>>> import numpy as np
>>> import numpy.linalg as la
>>> np.set_printoptions(suppress=True, linewidth=140)
>>> def tidy(a):
...     return np.round(a, 1) + 0
... 
>>> mat = np.load("test16.npy")
>>> mat
array([[  1.5,   0.9,   3.6,   0.5],
       [ -1.1,   0.1,   0.4,  -1.2],
       [ -0.4,   0.4,   1.7,   0.5],
       [ -2.7,  -1.8,  -7.3,   0.1],
       [  0.7,  -0.5,  -2. ,   0.8],
       [ -0.1,   1.1,   4.4,  -0.5],
       [  1. ,  -3.8, -15. ,   1.1],
       [  0.2,  -1.2,  -4.7,   1.9],
       [  0.9,   1.1,   4.4,   1.1],
       [ -0.4,   1.3,   5.2,   0.3],
       [  0.2,  -1.6,  -6.4,   1.3],
       [  1.4,   0.2,   0.9,   1.8],
       [  2. ,  -0.6,  -2.5,   2.1],
       [ -0.9,   0.2,   0.8,   0.5],
       [ -0.2,   0.8,   3. ,   0.8],
       [ -0.3,  -0.6,  -2.4,  -1.2],
       [  2.2,  -1.5,  -5.8,  -0.9],
       [ -0.2,  -0.4,  -1.4,   0.5],
       [  0.7,   0.6,   2.3,  -2. ],
       [  1.4,   0. ,   0. ,   0.3],
       [ -0.4,   0.3,   1.1,  -0.5],
       [  0.1,  -1. ,  -4. ,  -0.9],
       [ -0.4,   1.2,   4.7,   0.2],
       [  0. ,   0.4,   1.6,   0.7],
       [  0.3,   1. ,   3.9,   0.2],
       [ -0.7,   0.7,   2.9,   0.1],
       [  0.1,   0.6,   2.5,   0.4],
       [  0.3,  -1. ,  -4.1,   0.4],
       [ -0.1,   0.2,   0.8,   1. ],
       [  0. ,  -0.1,  -0.4,   1.7],
       [  0.4,  -0.6,  -2.4,   1.1],
       [ -1. ,  -1.7,  -6.8,   0. ],
       [  0.4,  -0.6,  -2.4,  -1.5],
       [  0.7,  -0.7,  -2.8,  -0.5],
       [  0.7,  -1.7,  -6.8,   1. ],
       [ -1. ,   0.1,   0.3,   0.1],
       [ -0.2,  -0.3,  -1.2,  -0.1]])
>>> # column 2 dominates
>>> G = np.cov(mat, rowvar=False)
>>> print(tidy(G))
[[ 0.9 -0.1 -0.3  0.2]
 [-0.1  1.2  4.6 -0.1]
 [-0.3  4.6 18.4 -0.4]
 [ 0.2 -0.1 -0.4  0.9]]
>>> tidy(np.polyfit(mat[:, 3], mat[:, 1], 1))
array([-0.1, -0.2])
>>> print(tidy(mat.std(axis=0)))
[0.9 1.1 4.2 0.9]
>>> np.argwhere(np.triu(np.abs(np.corrcoef(mat.T)) > 0.8, 1))
array([[1, 2]])
>>> G = mat.T @ mat
>>> tidy(np.trace(G)), tidy((mat ** 2).sum())
(np.float64(805.5), np.float64(805.5))
>>> tidy(la.svd(mat, compute_uv=False) ** 2)
array([738.5,  41.5,  25.5,   0. ])
>>> out = np.c_[mat[:, :3] @ np.array([[1, -2, -2], [2, -2, 3], [5, 0, -1]]), np.array([-3, 2, 3, 2, -1, 0, -2, -2, 0, -3, 0, -1, 2, 1, -1, 2, -1, 0, 1, -2, 2, 2, -3, 1, 2, 1, -2, 2, 3, 1, -2, -3, -2, -3, 2, -2, -3])]
>>> tidy(out)
array([[ 21.3,  -4.8,  -3.9,  -3. ],
       [  1.1,   2. ,   2.1,   2. ],
       [  8.9,   0. ,   0.3,   3. ],
       [-42.8,   9. ,   7.3,   2. ],
       [-10.3,  -0.4,  -0.9,  -1. ],
       [ 24.1,  -2. ,  -0.9,   0. ],
       [-81.6,   5.6,   1.6,  -2. ],
       [-25.7,   2. ,   0.7,  -2. ],
       [ 25.1,  -4. ,  -2.9,   0. ],
       [ 28.2,  -1.8,  -0.5,  -3. ],
       [-35. ,   2.8,   1.2,   0. ],
       [  6.3,  -3.2,  -3.1,  -1. ],
       [-11.7,  -2.8,  -3.3,   2. ],
       [  3.5,   1.4,   1.6,   1. ],
       [ 16.4,  -1.2,  -0.2,  -1. ],
       [-13.5,   1.8,   1.2,   2. ],
       [-29.8,  -1.4,  -3.1,  -1. ],
       [ -8. ,   1.2,   0.6,   0. ],
       [ 13.4,  -2.6,  -1.9,   1. ],
       [  1.4,  -2.8,  -2.8,  -2. ],
       [  5.7,   0.2,   0.6,   2. ],
       [-21.9,   1.8,   0.8,   2. ],
       [ 25.5,  -1.6,  -0.3,  -3. ],
       [  8.8,  -0.8,  -0.4,   1. ],
       [ 21.8,  -2.6,  -1.5,   2. ],
       [ 15.2,   0. ,   0.6,   1. ],
       [ 13.8,  -1.4,  -0.9,  -2. ],
       [-22.2,   1.4,   0.5,   2. ],
       [  4.3,  -0.2,   0. ,   3. ],
       [ -2.2,   0.2,   0.1,   1. ],
       [-12.8,   0.4,  -0.2,  -2. ],
       [-38.4,   5.4,   3.7,  -3. ],
       [-12.8,   0.4,  -0.2,  -2. ],
       [-14.7,   0. ,  -0.7,  -3. ],
       [-36.7,   2. ,   0.3,   2. ],
       [  0.7,   1.8,   2. ,  -2. ],
       [ -6.8,   1. ,   0.7,  -3. ]])
>>> tidy(la.norm(out - mat @ la.lstsq(mat, out)[0], axis=0))
array([ 0. ,  0. ,  0. , 11.7])
